% python3 -q
>>> import numpy as np
>>> np.set_printoptions(precision=3, suppress=True, linewidth=140)
>>> m1 = np.array([[2, 8, 8, 2, 4, 8, 8, 9, 7, 9],
...     [5, 7, 1, 0, 3, 1, 7, 7, 1, 3],
...     [4, 4, 9, 6, 5, 9, 0, 6, 5, 3],
...     [3, 9, 6, 9, 6, 7, 8, 1, 1, 1],
...     [1, 5, 2, 7, 7, 9, 6, 8, 8, 1]])
>>> m1[:, 3] = 2 * m1[:, 1]
>>> m1
array([[ 2,  8,  8, 16,  4,  8,  8,  9,  7,  9],
       [ 5,  7,  1, 14,  3,  1,  7,  7,  1,  3],
       [ 4,  4,  9,  8,  5,  9,  0,  6,  5,  3],
       [ 3,  9,  6, 18,  6,  7,  8,  1,  1,  1],
       [ 1,  5,  2, 10,  7,  9,  6,  8,  8,  1]])
>>> rng = np.random.default_rng(286160)
>>> M2 = m1 + rng.integers(-2, 3, (5, 1)) @ rng.integers(-2, 3, (1, 10))
>>> M2
array([[ 6,  8, 10, 18,  4,  4,  4,  9,  7, 13],
       [ 5,  7,  1, 14,  3,  1,  7,  7,  1,  3],
       [ 4,  4,  9,  8,  5,  9,  0,  6,  5,  3],
       [ 1,  9,  5, 17,  6,  9, 10,  1,  1, -1],
       [ 3,  5,  3, 11,  7,  7,  4,  8,  8,  3]])
>>> np.linalg.matrix_rank(M2 - m1, tol=1e-8)
np.int64(1)
>>> np.abs(M2 - m1).sum(axis=1)
array([20,  0,  0, 10, 10])
>>> np.round(np.linalg.svd(M2 - m1, compute_uv=False), 3) + 0
array([10.392,  0.   ,  0.   ,  0.   ,  0.   ])
>>> t3 = np.stack([m1, 2 * m1, m1[::-1]])
>>> t3.sum(axis=0)
array([[ 7, 29, 26, 58, 19, 33, 30, 35, 29, 28],
       [18, 30,  9, 60, 15, 10, 29, 22,  4, 10],
       [16, 16, 36, 32, 20, 36,  0, 24, 20, 12],
       [14, 34, 19, 68, 21, 22, 31, 10,  4,  6],
       [ 5, 23, 14, 46, 25, 35, 26, 33, 31, 12]])
>>> w1 = np.array([[0, -1, 3],
...     [2, -3, 0],
...     [3, 2, -3],
...     [3, 0, 2],
...     [3, 3, -1],
...     [-2, 3, -3],
...     [0, -3, 0],
...     [0, -1, -1],
...     [2, 0, -3],
...     [2, -3, 2]])
>>> beta = np.array([0, 1, 2])
>>> act = np.maximum(m1 @ w1 + beta, 0)
>>> np.linalg.matrix_rank(act)
np.int64(3)
>>> C = np.array([[4, 2], [3, 1], [5, 0]])
>>> act @ C
array([[464, 232],
       [456, 148],
       [378, 174],
       [392, 196],
       [292, 142]])
>>> w1 @ C
array([[ 12,  -1],
       [ -1,   1],
       [  3,   8],
       [ 22,   6],
       [ 16,   9],
       [-14,  -1],
       [ -9,  -3],
       [ -8,  -1],
       [ -7,   4],
       [  9,   1]])
>>> def softmax(z):
...     e = np.exp(z - z.max(axis=-1, keepdims=True))
...     return e / e.sum(axis=-1, keepdims=True)
... 
>>> np.round(softmax(10 * m1[4]), 3) + 0
array([0., 0., 0., 1., 0., 0., 0., 0., 0., 0.])
>>> softmax(m1).sum(axis=1)
array([1., 1., 1., 1., 1.])
>>> np.round(softmax(m1[4] + -3), 3) + 0
array([0.   , 0.004, 0.   , 0.583, 0.029, 0.215, 0.011, 0.079, 0.079, 0.   ])
>>> att = m1 @ m1.T / np.sqrt(10)
>>> np.round(softmax(att), 3) + 0
array([[1.   , 0.   , 0.   , 0.   , 0.   ],
       [1.   , 0.   , 0.   , 0.   , 0.   ],
       [1.   , 0.   , 0.   , 0.   , 0.   ],
       [0.002, 0.   , 0.   , 0.998, 0.   ],
       [1.   , 0.   , 0.   , 0.   , 0.   ]])
>>> K = np.load("data.npy")
>>> K
array([[0, 1, 0, 1, 1, 0, 0, 0, 0, 0, 0, 1, 0],
       [1, 0, 0, 1, 1, 0, 0, 0, 1, 0, 0, 1, 0],
       [0, 0, 0, 0, 0, 0, 1, 0, 0, 1, 1, 0, 1],
       [1, 1, 0, 0, 0, 0, 0, 0, 1, 0, 0, 1, 0],
       [1, 1, 0, 0, 0, 0, 0, 0, 1, 0, 0, 1, 0],
       [0, 0, 0, 0, 0, 0, 0, 0, 0, 0, 1, 0, 1],
       [0, 0, 1, 0, 0, 0, 0, 1, 0, 0, 1, 0, 1],
       [0, 0, 0, 0, 0, 0, 1, 0, 0, 1, 1, 0, 1],
       [0, 1, 0, 1, 1, 0, 0, 0, 0, 0, 0, 1, 0],
       [0, 0, 1, 0, 0, 0, 0, 1, 0, 0, 1, 0, 1],
       [0, 0, 1, 0, 0, 1, 1, 1, 0, 1, 0, 0, 1],
       [1, 1, 0, 1, 1, 0, 0, 0, 1, 0, 0, 0, 0],
       [0, 0, 1, 0, 0, 1, 1, 1, 0, 1, 1, 0, 0]])
>>> left, sigma, vt = np.linalg.svd(K, full_matrices=False)
>>> np.cumsum(sigma ** 2) / np.sum(sigma ** 2)
array([0.372, 0.713, 0.784, 0.856, 0.927, 0.961, 0.979, 0.997, 1.   , 1.   , 1.   , 1.   , 1.   ])
>>> left.shape, sigma.shape, vt.shape
((13, 13), (13,), (13, 13))
>>> sigma.round(3) + 0
array([4.562, 4.372, 2.   , 2.   , 2.   , 1.372, 1.   , 1.   , 0.438, 0.   , 0.   , 0.   , 0.   ])
